>>> import numpy as np
>>> from numpy import linalg as LA
>>> np.set_printoptions(precision=1, suppress=True, linewidth=140)
>>> tidy = lambda a: np.round(a, 1) + 0
>>> J = np.loadtxt("block11.csv", delimiter=",")
>>> J
array([[0., 2., 1., 2.],
       [0., 0., 2., 0.],
       [0., 0., 0., 1.],
       [0., 0., 0., 0.]])
>>> r = LA.matrix_rank(J)
>>> r
np.int64(3)
>>> ns = LA.svd(J)[2][r:].T
>>> [int(LA.matrix_rank(J[:, :j + 1])) for j in range(4)]
[0, 1, 2, 3]
>>> np.allclose(J @ ns, 0)
True
>>> J @ ns
array([[0.],
       [0.],
       [0.],
       [0.]])
>>> LA.matrix_rank(J.T @ J), LA.matrix_rank(J @ J.T)
(np.int64(3), np.int64(3))
>>> cov = J.T @ J
>>> np.diag(cov)
array([0., 4., 5., 5.])
>>> np.trace(cov), (J ** 2).sum()
(np.float64(14.0), np.float64(14.0))
>>> tidy(LA.eigvalsh(cov)[::-1])
array([10.1,  3.4,  0.5,  0. ])
>>> tidy(LA.svd(J, compute_uv=False) ** 2)
array([10.1,  3.4,  0.5,  0. ])
>>> feats = np.load("mat.npy")
>>> tidy(feats)
array([[-1.3,  0. ,  3.4, -7.7],
       [-1.7,  0. , -8.1, -1. ],
       [ 3.1, -1.9, -2.2, -2.4],
       [ 4.6, -6.6,  0.1,  0.7],
       [ 6.4,  4.9,  1.5, -0.7]])
>>> Y = np.c_[feats[:, :3] @ np.array([[6, -5, -4], [9, 6, 1], [4, 3, -1]]), np.array([1, -1, 2, -5, -1])]
>>> print(tidy(Y))
[[  5.9  16.9   1.9   1. ]
 [-42.4 -15.7  15.   -1. ]
 [ -7.3 -33.9 -12.3   2. ]
 [-31.1 -62.2 -25.2  -5. ]
 [ 88.7   2.1 -22.2  -1. ]]
>>> tidy(LA.norm(Y - feats @ LA.lstsq(feats, Y)[0], axis=0))
array([0., 0., 0., 4.])
>>> print(tidy(LA.norm(LA.qr(feats)[0].T @ Y, axis=0) ** 2 / ((Y ** 2).sum(axis=0) + 1e-12)))
[1.  1.  1.  0.5]
>>> tidy(LA.lstsq(feats, Y[:, 0])[0])
array([6., 9., 4., 0.])
>>> hat = Y @ LA.solve(Y.T @ Y, Y.T)
>>> tidy(np.trace(hat))
np.float64(4.0)
>>> tidy(hat @ Y[:, 2])
array([  1.9,  15. , -12.3, -25.2, -22.2])
>>> tidy(LA.eigvalsh(hat))
array([0., 1., 1., 1., 1.])
>>> np.allclose(hat @ hat, hat)
True
>>> F = np.array([[0.1, -1.5, -1.6],
...     [0.4, 0.8, 0.0],
...     [-0.1, 0.1, 0.8],
...     [-0.4, 0.9, -2.1]])
>>> rng = np.random.default_rng(181)
>>> F[1] = F[2] + 0.3 * rng.normal(size=3)
>>> tidy(F)
array([[ 0.1, -1.5, -1.6],
       [-0.3, -0.3,  0.4],
       [-0.1,  0.1,  0.8],
       [-0.4,  0.9, -2.1]])
>>> x = np.array([0, -2, 1])
>>> rhs = F @ x
>>> tidy(rhs)
array([ 1.4,  1. ,  0.6, -3.9])
>>> tidy(LA.lstsq(F, rhs)[0])
array([ 0., -2.,  1.])
>>> tidy(LA.solve(F.T @ F, F.T @ rhs))
array([ 0., -2.,  1.])
>>> rhs = rhs + 0.1 * rng.normal(size=4)
>>> tidy(rhs)
array([ 1.2,  0.9,  0.7, -3.9])
>>> beta, *_ = LA.lstsq(F, rhs)
>>> tidy(beta)
array([ 0. , -1.9,  1.1])
>>> E = np.array([[-0.2, 9.9, 1.3],
...     [-8.8, -2.1, -4.2],
...     [6.6, -1.3, 7.4],
...     [-2.3, 3.2, -9.2],
...     [0.7, 9.8, 1.9],
...     [8.3, -5.0, -2.5],
...     [2.9, -4.7, -8.3],
...     [1.5, -1.2, -9.8],
...     [-9.4, 0.5, 3.5],
...     [-4.8, -8.4, 2.3],
...     [1.9, 8.1, 5.5],
...     [3.0, 9.5, -0.5],
...     [9.8, 2.1, -0.2],
...     [-9.7, 1.0, -2.3],
...     [7.4, 4.3, -5.2],
...     [-9.7, 0.6, 2.4],
...     [-6.1, 3.6, -7.1],
...     [8.8, -3.5, 3.1],
...     [-7.2, 0.6, -6.9],
...     [6.7, 0.0, -7.5],
...     [5.6, 2.4, -7.9]])
>>> Y = E + rng.integers(-2, 3, (21, 1)) @ rng.integers(-2, 3, (1, 3))
>>> print(tidy(Y))
[[ -0.2   9.9   1.3]
 [ -8.8  -2.1  -4.2]
 [  2.6  -5.3   3.4]
 [ -0.3   5.2  -7.2]
 [ -3.3   5.8  -2.1]
 [ 10.3  -3.   -0.5]
 [  6.9  -0.7  -4.3]
 [  1.5  -1.2  -9.8]
 [ -7.4   2.5   5.5]
 [ -8.8 -12.4  -1.7]
 [  1.9   8.1   5.5]
 [  3.    9.5  -0.5]
 [  9.8   2.1  -0.2]
 [-13.7  -3.   -6.3]
 [  3.4   0.3  -9.2]
 [-13.7  -3.4  -1.6]
 [ -4.1   5.6  -5.1]
 [  4.8  -7.5  -0.9]
 [ -9.2  -1.4  -8.9]
 [  4.7  -2.   -9.5]
 [  7.6   4.4  -5.9]]
>>> LA.matrix_rank(Y - E, tol=1e-8)
np.int64(1)
>>> tidy(LA.svd(Y - E, compute_uv=False))
array([21.6,  0. ,  0. ])
